>>> import numpy as np
>>> from numpy import linalg as LA
>>> np.set_printoptions(precision=3, suppress=True, linewidth=200, legacy="1.25")
>>> mat = np.array([[-2, 0, 0, 0], [0, -3, 0, 0], [-1, 3, -2, 0], [-2, 3, -2, -3]])
>>> M2 = np.array([[-2, -3], [1, 3], [-8, -3], [-6, 8]])
>>> print(LA.matrix_rank(np.vstack([mat, M2.T])))
4
>>> print(np.einsum("ij->j", mat))
[-5  3 -4 -3]
>>> M2 = LA.inv(mat)
>>> print(round(float(LA.slogdet(mat)[0]), 3))
1.0
>>> print(LA.det(mat) * M2)
[[-18.  -0.  -0.  -0.]
 [ -0. -12.  -0.  -0.]
 [  9. -18. -18.  -0.]
 [  6.  -0.  12. -12.]]
>>> print(np.allclose(M2, mat.T))
False
>>> print(M2)
[[-0.5   -0.    -0.    -0.   ]
 [-0.    -0.333 -0.    -0.   ]
 [ 0.25  -0.5   -0.5   -0.   ]
 [ 0.167 -0.     0.333 -0.333]]
>>> print(LA.inv(M2))
[[-2. -0. -0. -0.]
 [-0. -3. -0. -0.]
 [-1.  3. -2.  0.]
 [-2.  3. -2. -3.]]
>>> left, sv = LA.svd(mat)
Traceback (most recent call last):
  File "<python-input-13>", line 1, in <module>
    left, sv = LA.svd(mat)
    ^^^^^^^^
ValueError: too many values to unpack (expected 2)
>>> left, sv, VT = LA.svd(mat, full_matrices=False)
>>> print(np.allclose(left * sv @ VT, mat))
True
>>> print(np.round(VT @ VT.T, 3) + 0)
[[1. 0. 0. 0.]
 [0. 1. 0. 0.]
 [0. 0. 1. 0.]
 [0. 0. 0. 1.]]
>>> print(sv)
[6.442 2.648 1.732 1.218]
>>> K = np.load("layer16.npy")
>>> print(K)
[[ 1  0  0  0]
 [ 0 -6  0  0]
 [ 0  0 -6  0]
 [ 0  0  0 -9]]
>>> # splits into 4 blocks
>>> print(np.einsum("ii->", K))
-20
>>> print(round(float(LA.det(2 * K)), 3), round(float(LA.det(K)), 3))
-5184.0 -324.0
>>> print(np.poly(K))
[   1.   20.  123.  180. -324.]
>>> t = np.radians(30)
>>> R = np.eye(4)
>>> R[1, 1] = R[2, 2] = np.cos(t)
>>> R[1, 2], R[2, 1] = -np.sin(t), np.sin(t)
>>> print(R)
[[ 1.     0.     0.     0.   ]
 [ 0.     0.866 -0.5    0.   ]
 [ 0.     0.5    0.866  0.   ]
 [ 0.     0.     0.     1.   ]]
>>> M2 = K @ R.T
>>> print(M2)
[[ 1.     0.     0.     0.   ]
 [ 0.    -5.196 -3.     0.   ]
 [ 0.     3.    -5.196  0.   ]
 [ 0.     0.     0.    -9.   ]]
>>> print(np.abs(M2 - K).max(axis=0))
[0. 3. 3. 0.]
>>> print(np.round(LA.det(R), 3), np.round(np.trace(R), 3))
1.0 3.732
>>> print(np.allclose(K @ K.T, M2 @ M2.T))
True
>>> X = np.load("w.npy")
>>> print(X)
[[1.   0.5  0.25]
 [0.5  1.   0.5 ]
 [0.25 0.5  1.  ]]
>>> # symmetric
>>> rng = np.random.default_rng(43697)
>>> M2 = X + rng.integers(-2, 3, (3, 1)) @ rng.integers(-2, 3, (1, 3))
>>> print(M2)
[[ 1.    0.5   0.25]
 [-1.5  -1.    0.5 ]
 [ 2.25  2.5   1.  ]]
>>> print(np.round(LA.svd(M2 - X, compute_uv=False), 3) + 0)
[4. 0. 0.]
>>> print(np.abs(M2 - X).sum(axis=1))
[0. 4. 4.]
>>> vec = np.array([3, 0, 3])
>>> target = M2 @ vec
>>> print(target)
[ 3.75 -3.    9.75]
>>> print(LA.solve(M2, -1 * target))
[-3.  0. -3.]
>>> print(LA.solve(M2, target))
[3. 0. 3.]
>>> feats = 0.2 ** np.abs(np.subtract.outer(np.arange(3), np.arange(3)))
>>> print(feats)
[[1.   0.2  0.04]
 [0.2  1.   0.2 ]
 [0.04 0.2  1.  ]]
>>> # symmetric
>>> M2 = LA.invert(feats)
Traceback (most recent call last):
  File "<python-input-50>", line 1, in <module>
    M2 = LA.invert(feats)
         ^^^^^^^^^
AttributeError: module 'numpy.linalg' has no attribute 'invert'
>>> M2 = LA.inv(feats)
>>> print((np.abs(M2) > 1e-9).astype(int))
[[1 1 0]
 [1 1 1]
 [0 1 1]]
>>> print(round(float(LA.cond(feats)), 3))
1.77
>>> print(M2.round(3) + 0)
[[ 1.042 -0.208  0.   ]
 [-0.208  1.083 -0.208]
 [ 0.    -0.208  1.042]]
>>> print(np.round(feats @ M2, 3) + 0)
[[1. 0. 0.]
 [0. 1. 0.]
 [0. 0. 1.]]
>>> print(np.allclose(M2, feats.T))
False
>>> vec = np.ones(3)
>>> for _ in range(4):
...     vec = feats @ vec
...     vec /= LA.norm(vec)
...     print(round(vec @ feats @ vec, 3))
... 
1.3
1.302
1.303
1.303
>>> print(vec)
[0.524 0.672 0.524]
>>> print(np.round(LA.eigvalsh(feats)[-1], 3))
1.304
>>> print(LA.eigvals(feats))
[1.304 0.96  0.736]
>>> print(round(float(LA.eigvals(feats).sum().real), 3))
3.0
>>> print(np.einsum("ii->", feats))
3.0
>>> print(round(LA.det(feats[::-1]), 3))
-0.922
>>> print(np.round(np.einsum("ij,ji->", feats, feats), 3))
3.163
>>> print(round(LA.det(feats.T), 3))
0.922
>>> print(np.kron(np.eye(2, dtype=int), feats))
[[1.   0.2  0.04 0.   0.   0.  ]
 [0.2  1.   0.2  0.   0.   0.  ]
 [0.04 0.2  1.   0.   0.   0.  ]
 [0.   0.   0.   1.   0.2  0.04]
 [0.   0.   0.   0.2  1.   0.2 ]
 [0.   0.   0.   0.04 0.2  1.  ]]
>>> m1 = np.array([[-1.1, -1.8, -1.0, 1.5],
...     [-0.4, 1.4, -4.0, -0.8],
...     [-0.4, 2.0, 6.0, -1.1]])
>>> print(m1)
[[-1.1 -1.8 -1.   1.5]
 [-0.4  1.4 -4.  -0.8]
 [-0.4  2.   6.  -1.1]]
>>> blk = np.stack([m1, -2 * m1, m1[::-1]])
>>> print(LA.matrix_rank(blk.reshape(3, -1)))
2
>>> print(LA.norm(blk, axis=(1, 2)))
[ 8.236 16.472  8.236]
>>> print(np.einsum("bij,cij->bc", blk, blk))
[[  67.83 -135.66   -2.86]
 [-135.66  271.32    5.72]
 [  -2.86    5.72   67.83]]
>>> print(blk.sum(axis=0))
[[ 0.7  3.8  7.  -2.6]
 [ 0.   0.   0.   0. ]
 [-0.7 -3.8 -7.   2.6]]
>>> E = np.loadtxt("block6.csv", delimiter=",")
>>> print(E)
[[ 1.723 -3.036 -4.599]
 [ 4.769 -0.087 -1.182]
 [ 2.932 -3.261 -6.132]
 [ 2.932 -1.371  0.393]
 [ 1.55  -4.139 -6.471]
 [ 3.235  0.38   1.103]
 [ 3.354  0.582  0.821]
 [ 2.606 -0.015  0.264]
 [ 3.858 -1.083  0.349]
 [ 2.233 -0.998  2.04 ]
 [ 4.434 -3.227 -5.077]
 [ 1.698 -2.73  -5.389]
 [ 2.558 -6.49  -4.924]
 [ 3.037 -0.972  1.063]
 [ 3.223 -2.941 -5.686]
 [ 2.538 -1.626 -5.059]
 [ 2.478 -2.777 -2.953]
 [ 2.477 -3.852 -5.528]
 [ 2.176 -1.834 -8.652]
 [ 3.157  0.528  0.946]]
>>> u, r1 = m1[2], m1[0]
>>> print(round(u @ u, 3))
41.37
>>> pr = (u @ r1) / (u @ u) * u
>>> print(r1 - pr)
[-1.205 -1.277  0.568  1.213]
>>> print(np.outer(u, r1))
[[  0.44   0.72   0.4   -0.6 ]
 [ -2.2   -3.6   -2.     3.  ]
 [ -6.6  -10.8   -6.     9.  ]
 [  1.21   1.98   1.1   -1.65]]
>>> print(LA.matrix_rank(np.outer(u, r1)))
1
>>> print(pr)
[ 0.105 -0.523 -1.568  0.287]
>>> print(np.round((r1 - pr) @ u, 3))
-0.0
>>> M2 = np.c_[E[:, :1] @ np.array([[0]]), np.array([7, 2, 2, 8, -2, -5, -5, -3, 6, 8, 5, 6, 8, 3, 9, 4, 8, 6, 1, -8])]
>>> print(M2)
[[ 0.  7.]
 [ 0.  2.]
 [ 0.  2.]
 [ 0.  8.]
 [ 0. -2.]
 [ 0. -5.]
 [ 0. -5.]
 [ 0. -3.]
 [ 0.  6.]
 [ 0.  8.]
 [ 0.  5.]
 [ 0.  6.]
 [ 0.  8.]
 [ 0.  3.]
 [ 0.  9.]
 [ 0.  4.]
 [ 0.  8.]
 [ 0.  6.]
 [ 0.  1.]
 [ 0. -8.]]
>>> print(LA.norm(M2 - E @ LA.lstsq(E, M2)[0], axis=0))
[ 0.    17.634]
>>> print(LA.matrix_rank(np.c_[E, M2]))
4
>>> print(LA.matrix_rank(M2))
1
>>> print(round(float(LA.eigvalsh(K).min()), 3))
-9.0
>>> print([round(float(LA.det(K[:i, :i])), 2) + 0 for i in range(1, 5)])
[1.0, -6.0, 36.0, -324.0]
>>> sv = 3 * 0.9 ** np.arange(3)
>>> A = rng.normal(size=(26, 3)) * rng.permutation(sv)
>>> print(A)
[[-0.802  0.704 -1.259]
 [-2.093 -4.54  -5.837]
 [ 1.143 -1.231 -2.102]
 [-0.445  1.454  4.049]
 [ 3.191  0.717  0.839]
 [-0.212  4.175 -7.188]
 [ 0.959  2.154 -0.504]
 [-0.264 -2.667 -1.452]
 [-0.334  2.105 -2.693]
 [-4.212 -2.239 -1.356]
 [ 3.608 -2.734 -0.586]
 [ 3.425 -0.313  0.024]
 [-0.433 -2.555  2.346]
 [ 0.735 -3.143  1.047]
 [ 0.776  1.356 -4.846]
 [-3.658  1.087  1.02 ]
 [ 1.643  1.898  0.954]
 [-0.397  2.44  -1.262]
 [-3.397 -0.557 -4.634]
 [ 0.254 -0.274 -1.783]
 [-0.921  1.588  3.899]
 [-3.281 -0.42  -0.133]
 [-0.984  4.423 -1.601]
 [ 1.503 -0.029 -6.892]
 [ 1.531 -3.162  0.093]
 [-1.423 -0.77   0.776]]
>>> Xc = A - A.mean(axis=0)
>>> evecs = LA.svd(Xc)[2][:1]
>>> M2 = Xc - Xc @ evecs.T @ evecs
>>> print(LA.norm(M2, axis=1).round(6).argmax())
1
>>> F = np.array([[-5, 4, -5, 4], [-1, 3, -1, 3], [-5, 4, -5, 4], [-1, 3, -1, 3]])
>>> print(F)
[[-5  4 -5  4]
 [-1  3 -1  3]
 [-5  4 -5  4]
 [-1  3 -1  3]]
>>> print(round(LA.eigvals(F).sum().real, 3))
-4.0
>>> print(np.einsum("ij,ji->", F, F))
104
>>> print(np.round(np.poly(F), 3) + 0)
[  1.   4. -44.   0.   0.]
>>> print(np.round(LA.det(F.T), 3))
0.0
>>> print(round(LA.det(F[::-1]), 3))
0.0
>>> print(np.kron(np.eye(2, dtype=int), F))
[[-5  4 -5  4  0  0  0  0]
 [-1  3 -1  3  0  0  0  0]
 [-5  4 -5  4  0  0  0  0]
 [-1  3 -1  3  0  0  0  0]
 [ 0  0  0  0 -5  4 -5  4]
 [ 0  0  0  0 -1  3 -1  3]
 [ 0  0  0  0 -5  4 -5  4]
 [ 0  0  0  0 -1  3 -1  3]]
>>> print(np.einsum("ii->", F))
-4
>>> print(np.round(LA.eigvals(F), 3) + 0)
[-8.928  4.928  0.     0.   ]
>>> z = rng.permutation(4)
>>> print(z)
[1 3 0 2]
>>> M2 = F[z][:, z]
>>> print(M2)
[[ 3  3 -1 -1]
 [ 3  3 -1 -1]
 [ 4  4 -5 -5]
 [ 4  4 -5 -5]]
